>>> import numpy as np
>>> import numpy.linalg as la
>>> np.set_printoptions(suppress=True, linewidth=200)
>>> E = np.load("test17.npy")
>>> E
array([[ 1,  1,  1,  1, -1, -1, -1, -1],
       [ 1, -1,  1, -1, -1,  1, -1,  1],
       [ 1, -1, -1,  1,  1, -1, -1,  1]])
>>> Y = np.array([[3, 0], [2, 2], [0, 1], [3, 3], [1, 0], [2, -2], [-1, -2], [1, 1]])
>>> np.vstack([E, Y.T]).shape
(5, 8)
>>> Y.T @ E.T
array([[ 5,  1,  5],
       [ 9, -3,  5]])
>>> rng = np.random.default_rng(74332)
>>> Y = E + rng.integers(-2, 3, (3, 2)) @ rng.integers(-2, 3, (2, 8))
>>> Y
array([[ 2,  3,  3,  2, -2, -1, -3, -2],
       [ 1, -1,  3, -1,  1, -3, -3, -1],
       [ 0, -3, -1,  0,  4, -5, -1,  0]])
>>> np.abs(Y - E).sum(axis=1)
array([10, 12, 12])
>>> np.round(la.svd(Y - E, compute_uv=False), 4) + 0
array([7.4833, 4.899 , 0.    ])
>>> u, g = E[1], E[2]
>>> u @ g
np.int64(0)
>>> pr = (u @ g) / (u @ u) * u
>>> (g - pr) @ u
np.float64(0.0)
>>> g - pr
array([ 1., -1., -1.,  1.,  1., -1., -1.,  1.])
>>> pr
array([ 0., -0.,  0., -0., -0.,  0., -0.,  0.])
>>> la.matrix_rank(E)
np.int64(3)
>>> np.diff(E, axis=0)
array([[ 0, -2,  0, -2,  0,  2,  0,  2],
       [ 0,  0, -2,  2,  2, -2,  0,  0]])
>>> np.round(E.mean(axis=0), 4)
array([ 1.    , -0.3333,  0.3333,  0.3333, -0.3333, -0.3333, -1.    ,  0.3333])
>>> np.zeros(3, 8)
Traceback (most recent call last):
  File "<python-input-22>", line 1, in <module>
    np.zeros(3, 8)
    ~~~~~~~~^^^^^^
TypeError: Cannot interpret '8' as a data type
>>> np.round(la.svd(E, compute_uv=False), 4)
array([2.8284, 2.8284, 2.8284])
>>> np.unravel_index(np.abs(E).argmax(), E.shape)
(np.int64(0), np.int64(0))
>>> E - E[0]
array([[ 0,  0,  0,  0,  0,  0,  0,  0],
       [ 0, -2,  0, -2,  0,  2,  0,  2],
       [ 0, -2, -2,  0,  2,  0,  0,  2]])
>>> E[3]
Traceback (most recent call last):
  File "<python-input-26>", line 1, in <module>
    E[3]
    ~^^^
IndexError: index 3 is out of bounds for axis 0 with size 3
>>> round(float(la.norm(E)), 4)
4.899
>>> E.sum(axis=1)
array([0, 0, 0])
